In [1]: import numpy as np

In [2]: from numpy import linalg as LA

In [3]: np.set_printoptions(precision=2, suppress=True, linewidth=200, sign=" ")

In [4]: def rnd(a):
   ...:     return np.round(a, 2) + 0
   ...: 

In [5]: m1 = np.loadtxt("dump.csv", delimiter=",")

In [6]: m1
Out[6]: 
array([[ 0.1,  1. ,  1. ,  0. ],
       [ 2. ,  2.1,  2. ,  2. ],
       [ 0. ,  0. ,  0.1,  0. ],
       [ 0. ,  1. ,  1. ,  0.1]])

In [7]: rng = np.random.default_rng(167671)

In [8]: labels = rng.permutation(4)

In [9]: labels
Out[9]: array([ 2,  1,  3,  0])

In [10]: B = m1[labels][:, labels]

In [11]: np.allclose(B, m1)
Out[11]: False

In [12]: B
Out[12]: 
array([[ 0.1,  0. ,  0. ,  0. ],
       [ 2. ,  2.1,  2. ,  2. ],
       [ 1. ,  1. ,  0.1,  0. ],
       [ 1. ,  1. ,  0. ,  0.1]])

In [13]: rnd(np.sort(np.abs(LA.eigvals(B))))
Out[13]: array([ 0.1 ,  0.1 ,  1.14,  3.34])

In [14]: rnd(np.trace(B))
Out[14]: np.float64(2.4)

In [15]: np.diag(B)
Out[15]: array([ 0.1,  2.1,  0.1,  0.1])

In [16]: rnd(LA.svd(m1, compute_uv=False))
Out[16]: array([ 4.35,  1.24,  0.1 ,  0.07])

In [17]: rnd(m1.mean(axis=0))
Out[17]: array([ 0.52,  1.02,  1.02,  0.52])

In [18]: m1.sum(axis=0)
Out[18]: array([ 2.1,  4.1,  4.1,  2.1])

In [19]: rnd(LA.norm(m1))
Out[19]: np.float64(4.52)

In [20]: np.count_nonzero(m1)
Out[20]: np.int64(11)

In [21]: np.abs(m1).max()
Out[21]: np.float64(2.1)

In [22]: np.diff(m1, axis=0)
Out[22]: 
array([[ 1.9,  1.1,  1. ,  2. ],
       [-2. , -2.1, -1.9, -2. ],
       [ 0. ,  1. ,  0.9,  0.1]])

In [23]: LA.matrix_rank(m1)
Out[23]: np.int64(4)

In [24]: P = np.triu(np.array([[-2, 1, 1, -2], [3, -1, 2, 3], [-3, -2, 1, -1], [3, 2, 2, 2]]), 1) + np.eye(4)

In [25]: B = P @ m1 @ LA.inv(P)

In [26]: rnd(np.trace(B)), rnd(np.trace(m1))
Out[26]: (np.float64(2.4), np.float64(2.4))

In [27]: rnd(B)
Out[27]: 
array([[ 2.1, -1. ,  1. , 10. ],
       [ 2. ,  3.1, -3. , -6. ],
       [ 0. , -1. ,  1.1,  4. ],
       [ 0. ,  1. , -1. , -3.9]])

In [28]: rnd(LA.det(B))
Out[28]: np.float64(-0.04)

In [29]: LA.matrix_rank(B)
Out[29]: np.int64(4)

In [30]: rnd(np.poly(B))
Out[30]: array([ 1.  , -2.4 , -3.34,  0.74, -0.04])

In [31]: rnd(P @ m1 - m1 @ P)
Out[31]: 
array([[ 2.,  0., -2.,  0.],
       [ 0.,  1., -3.,  0.],
       [ 0., -1., -1.,  0.],
       [ 0.,  0., -2., -2.]])

In [32]: vec = np.array([2, 4, 2, 2])

In [33]: y = m1 @ vec

In [34]: y
Out[34]: array([  6.2,  20.4,   0.2,   6.2])

In [35]: rnd(LA.solve(m1, y + m1[:, 0]))
Out[35]: array([ 3.,  4.,  2.,  2.])

In [36]: data = np.load("data.npy")

In [37]: data
Out[37]: 
array([[ 4,  1,  0,  1],
       [ 5,  2,  5,  1],
       [ 2,  2,  5,  5],
       [ 2,  2,  5,  5],
       [ 2,  4,  4,  3],
       [ 5,  0,  5,  1],
       [ 5,  5,  3,  5]])

In [38]: # rows 2 and 3 are equal

In [39]: B = np.c_[data[:, :3] @ np.array([[1, 2, 3], [3, 1, 1], [2, 0, 3]]), np.array([5, 1, -5, -1, -2, 0, -1])]

In [40]: B
Out[40]: 
array([[ 7,  9, 13,  5],
       [21, 12, 32,  1],
       [18,  6, 23, -5],
       [18,  6, 23, -1],
       [22,  8, 22, -2],
       [15, 10, 30,  0],
       [26, 15, 29, -1]])

In [41]: rnd(LA.norm(B - data @ LA.lstsq(data, B)[0], axis=0))
Out[41]: array([ 0.  ,  0.  ,  0.  ,  3.75])

In [42]: data - data[0]
Out[42]: 
array([[ 0,  0,  0,  0],
       [ 1,  1,  5,  0],
       [-2,  1,  5,  4],
       [-2,  1,  5,  4],
       [-2,  3,  4,  2],
       [ 1, -1,  5,  0],
       [ 1,  4,  3,  4]])

In [43]: data.sum(axis=1)
Out[43]: array([  6,  13,  14,  14,  13,  11,  18])

In [44]: np.diff(data, axis=0)
Out[44]: 
array([[ 1,  1,  5,  0],
       [-3,  0,  0,  4],
       [ 0,  0,  0,  0],
       [ 0,  2, -1, -2],
       [ 3, -4,  1, -2],
       [ 0,  5, -2,  4]])

In [45]: rnd(LA.norm(data))
Out[45]: np.float64(19.21)

In [46]: data.sum(axis=0)
Out[46]: array([ 25,  16,  27,  21])

In [47]: np.unravel_index(np.abs(data).argmax(), data.shape)
Out[47]: (np.int64(1), np.int64(0))

In [48]: left, sv, vt = LA.svd(data, full_matrices=False)

In [49]: rnd(sv)
Out[49]: array([ 17.64,   5.67,   4.49,   2.35])

In [50]: rnd(np.cumsum(sv ** 2) / np.sum(sv ** 2))
Out[50]: array([ 0.84,  0.93,  0.99,  1.  ])

In [51]: rnd(np.sqrt((sv ** 2).sum())), rnd(LA.norm(data))
Out[51]: (np.float64(19.21), np.float64(19.21))

In [52]: rnd(left.T @ data @ vt.T)
Out[52]: 
array([[ 17.64,   0.  ,   0.  ,   0.  ],
       [  0.  ,   5.67,   0.  ,   0.  ],
       [  0.  ,   0.  ,   4.49,   0.  ],
       [  0.  ,   0.  ,   0.  ,   2.35]])

In [53]: left.shape, sv.shape, vt.shape
Out[53]: ((7, 4), (4,), (4, 4))

In [54]: rnd(np.abs(vt[0]))
Out[54]: array([ 0.52,  0.37,  0.6 ,  0.48])

In [55]: rnd(vt @ vt.T)
Out[55]: 
array([[ 1.,  0.,  0.,  0.],
       [ 0.,  1.,  0.,  0.],
       [ 0.,  0.,  1.,  0.],
       [ 0.,  0.,  0.,  1.]])

In [56]: np.allclose(left * sv @ vt, data)
Out[56]: True

In [57]: rnd(sv / sv[0])
Out[57]: array([ 1.  ,  0.32,  0.25,  0.13])

In [58]: rnd(left.T @ left)
Out[58]: 
array([[ 1.,  0.,  0.,  0.],
       [ 0.,  1.,  0.,  0.],
       [ 0.,  0.,  1.,  0.],
       [ 0.,  0.,  0.,  1.]])

In [59]: (sv > 1e-8).sum()
Out[59]: np.int64(4)

In [60]: rnd(LA.norm(data[3], 1)), rnd(LA.norm(data[3], np.inf))
Out[60]: (np.float64(14.0), np.float64(5.0))

In [61]: rnd(LA.norm(data, 1)), rnd(LA.norm(data, np.inf))
Out[61]: (np.float64(27.0), np.float64(18.0))

In [62]: rnd(LA.norm(data, 2))
Out[62]: np.float64(17.64)

In [63]: rnd(LA.norm(data, "nuc"))
Out[63]: np.float64(30.15)

In [64]: E = np.load("case6.npy")

In [65]: E
Out[65]: 
array([[ 1,  1, -1, -1, -1, -1,  1,  1],
       [ 1,  1,  1,  1,  1,  1,  1,  1],
       [ 1, -1,  1, -1, -1,  1, -1,  1],
       [ 1, -1,  1, -1,  1, -1,  1, -1]])

In [66]: B = E + rng.integers(-2, 3, (4, 1)) @ rng.integers(-2, 3, (1, 8))

In [67]: B
Out[67]: 
array([[ 3,  5,  3,  3, -1, -3,  3,  1],
       [-1, -3, -3, -3,  1,  3, -1,  1],
       [ 3,  3,  5,  3, -1, -1,  1,  1],
       [ 3,  3,  5,  3,  1, -3,  3, -1]])

In [68]: rnd(LA.svd(B - E, compute_uv=False))
Out[68]: array([ 15.49,   0.  ,   0.  ,   0.  ])

In [69]: np.abs(B - E).sum(axis=1)
Out[69]: array([ 18,  18,  18,  18])

In [70]: arr = np.load("x.npy")

In [71]: arr
Out[71]: 
array([[ 4,  3,  7,  3],
       [ 2,  0,  2,  0],
       [ 4,  2,  3,  3],
       [ 3,  3,  3,  4],
       [ 2,  0,  2,  0],
       [ 1,  1,  2,  1],
       [ 5,  3,  5,  4],
       [ 0,  0,  0,  0],
       [ 0,  0,  0,  0],
       [ 1,  1,  2,  1],
       [ 2,  0,  2,  0],
       [ 2,  0,  2,  0],
       [ 0,  0,  0,  0],
       [ 3,  2,  5,  2],
       [ 3,  1,  4,  1],
       [ 0,  0,  0,  0],
       [ 1,  2,  3,  2],
       [ 0,  0,  0,  0],
       [ 0,  0,  0,  0],
       [ 2,  2,  1,  3],
       [ 0,  0,  0,  0],
       [ 3,  3,  3,  4]])

In [72]: # rows 1 and 4 are equal

In [73]: left, sv, vt = LA.svd(arr)

In [74]: np.argmax(sv[:-1] / (sv[1:] + 1e-6)) + 1
Out[74]: np.int64(3)

In [75]: rnd(sv)
Out[75]: array([ 20.  ,   5.05,   2.74,   0.  ])

In [76]: B = left[:, :3] @ np.diag(sv[:3]) @ vt[:3]

In [77]: rnd(LA.norm(arr - B) / LA.norm(arr))
Out[77]: np.float64(0.0)

In [78]: rnd(B)
Out[78]: 
array([[ 4.,  3.,  7.,  3.],
       [ 2.,  0.,  2.,  0.],
       [ 4.,  2.,  3.,  3.],
       [ 3.,  3.,  3.,  4.],
       [ 2.,  0.,  2.,  0.],
       [ 1.,  1.,  2.,  1.],
       [ 5.,  3.,  5.,  4.],
       [ 0.,  0.,  0.,  0.],
       [ 0.,  0.,  0.,  0.],
       [ 1.,  1.,  2.,  1.],
       [ 2.,  0.,  2.,  0.],
       [ 2.,  0.,  2.,  0.],
       [ 0.,  0.,  0.,  0.],
       [ 3.,  2.,  5.,  2.],
       [ 3.,  1.,  4.,  1.],
       [ 0.,  0.,  0.,  0.],
       [ 1.,  2.,  3.,  2.],
       [ 0.,  0.,  0.,  0.],
       [ 0.,  0.,  0.,  0.],
       [ 2.,  2.,  1.,  3.],
       [ 0.,  0.,  0.,  0.],
       [ 3.,  3.,  3.,  4.]])

In [79]: LA.matrix_rank(B)
Out[79]: np.int64(3)

In [80]: left, sv, vt = LA.svd(arr)

In [81]: evecs = vt[:(sv > 1e-8).sum()]

In [82]: vec = arr[3] + 3 * arr[18] + rng.integers(2) * np.eye(4)[0]

In [83]: vec
Out[83]: array([ 3.,  3.,  3.,  4.])

In [84]: rnd(np.diag(evecs.T @ evecs))
Out[84]: array([ 0.96,  0.41,  0.96,  0.67])

In [85]: rnd(evecs.T @ evecs)
Out[85]: 
array([[ 0.96, -0.15,  0.04,  0.11],
       [-0.15,  0.41,  0.15,  0.44],
       [ 0.04,  0.15,  0.96, -0.11],
       [ 0.11,  0.44, -0.11,  0.67]])

In [86]: LA.matrix_rank(np.vstack([arr, vec]))
Out[86]: np.int64(3)

In [87]: np.allclose(evecs.T @ evecs @ vec, vec)
Out[87]: True

In [88]: feats = np.load("a.npy")

In [89]: feats
Out[89]: 
array([[ 0,  0,  0,  0,  0,  2,  0,  0],
       [ 0,  0,  0,  0,  0,  0,  2,  0],
       [ 0,  0,  0,  0,  0,  0,  0, -2],
       [ 0,  1,  0,  0,  0,  0,  0,  0],
       [ 0,  0, -3,  0,  0,  0,  0,  0],
       [ 3,  0,  0,  0,  0,  0,  0,  0],
       [ 0,  0,  0,  3,  0,  0,  0,  0],
       [ 0,  0,  0,  0,  0,  0,  0,  0]])

In [90]: # splits into 3 blocks

In [91]: np.unique(feats.round(6), axis=0).shape
Out[91]: (8, 8)

In [92]: np.allclose(feats[:-1].T @ LA.lstsq(feats[:-1].T, feats[-1])[0], feats[-1])
Out[92]: True

In [93]: K = np.array([[0, 0, 0, 2, 0, 0],
    ...:     [0, 3, 0, 0, 2, 0],
    ...:     [0, -2, 0, 0, 4, -3],
    ...:     [-2, 0, -3, 4, 0, 0],
    ...:     [0, 0, -5, 0, 0, 0],
    ...:     [4, 0, 0, 0, 0, 0],
    ...:     [5, -5, 4, 0, 0, 0]])

In [94]: P = K @ LA.solve(K.T @ K, K.T)

In [95]: np.allclose(P @ P, P)
Out[95]: True

In [96]: rnd(LA.eigvalsh(P))
Out[96]: array([ 0.,  1.,  1.,  1.,  1.,  1.,  1.])

In [97]: f, g = K[5], K[3]

In [98]: f @ f
Out[98]: np.int64(16)

In [99]: f @ g
Out[99]: np.int64(-8)

In [100]: pr = (f @ g) / (f @ f) * f

In [101]: np.outer(f, g)
Out[101]: 
array([[ -8,   0, -12,  16,   0,   0],
       [  0,   0,   0,   0,   0,   0],
       [  0,   0,   0,   0,   0,   0],
       [  0,   0,   0,   0,   0,   0],
       [  0,   0,   0,   0,   0,   0],
       [  0,   0,   0,   0,   0,   0]])

In [102]: pr
Out[102]: array([-2., -0., -0., -0., -0., -0.])

In [103]: (g - pr) @ f
Out[103]: np.float64(0.0)

In [104]: g - pr
Out[104]: array([ 0.,  0., -3.,  4.,  0.,  0.])

In [105]: rnd(LA.norm(f + g) ** 2 + LA.norm(f - g) ** 2)
Out[105]: np.float64(90.0)

In [106]: X = np.loadtxt("layer19.csv", delimiter=",")

In [107]: X
Out[107]: 
array([[ 0.3 ,  0.36,  0.36, -0.37, -0.12,  0.06, -3.26, -2.71, -0.04,  0.24, -0.57,  0.78,  0.63],
       [-1.6 , -0.06,  1.19,  2.6 ,  0.09,  0.95,  0.85,  0.75,  0.4 ,  2.43, -1.01,  1.43,  1.07],
       [-0.34, -0.29, -0.09, -0.1 , -1.87, -0.67,  1.11, -0.77, -1.46,  0.26,  1.11,  1.92, -2.11],
       [ 0.44, -0.12,  0.78, -0.11,  0.12,  0.75,  1.52, -1.56,  1.34,  0.14,  1.87, -0.23,  1.66]])

In [108]: B = X + rng.integers(-2, 3, (4, 3)) @ rng.integers(-2, 3, (3, 13))

In [109]: rnd(B)
Out[109]: 
array([[-4.7 ,  2.36,  1.36, -1.37,  1.88,  6.06, -0.26,  1.29,  4.96,  5.24, -1.57, -2.22, -2.37],
       [-3.6 ,  0.94,  2.19,  1.6 , -0.91,  2.95,  4.85,  2.75,  3.4 ,  5.43,  0.99,  2.43,  1.07],
       [ 3.66, -1.29, -2.09,  0.9 , -1.87, -4.67, -4.89, -4.77, -6.46, -4.74, -0.89,  1.92, -0.11],
       [-4.56,  3.88,  1.78, -3.11, -1.88,  6.75,  8.52,  2.44,  8.34,  7.14,  4.87,  0.77,  2.66]])

In [110]: rnd(LA.svd(B - X, compute_uv=False))
Out[110]: array([ 24.03,   6.75,   3.14,   0.  ])

In [111]: LA.matrix_rank(B - X, tol=1e-8)
Out[111]: np.int64(3)

In [112]: np.abs(B - X).sum(axis=1)
Out[112]: array([ 41.,  23.,  36.,  51.])
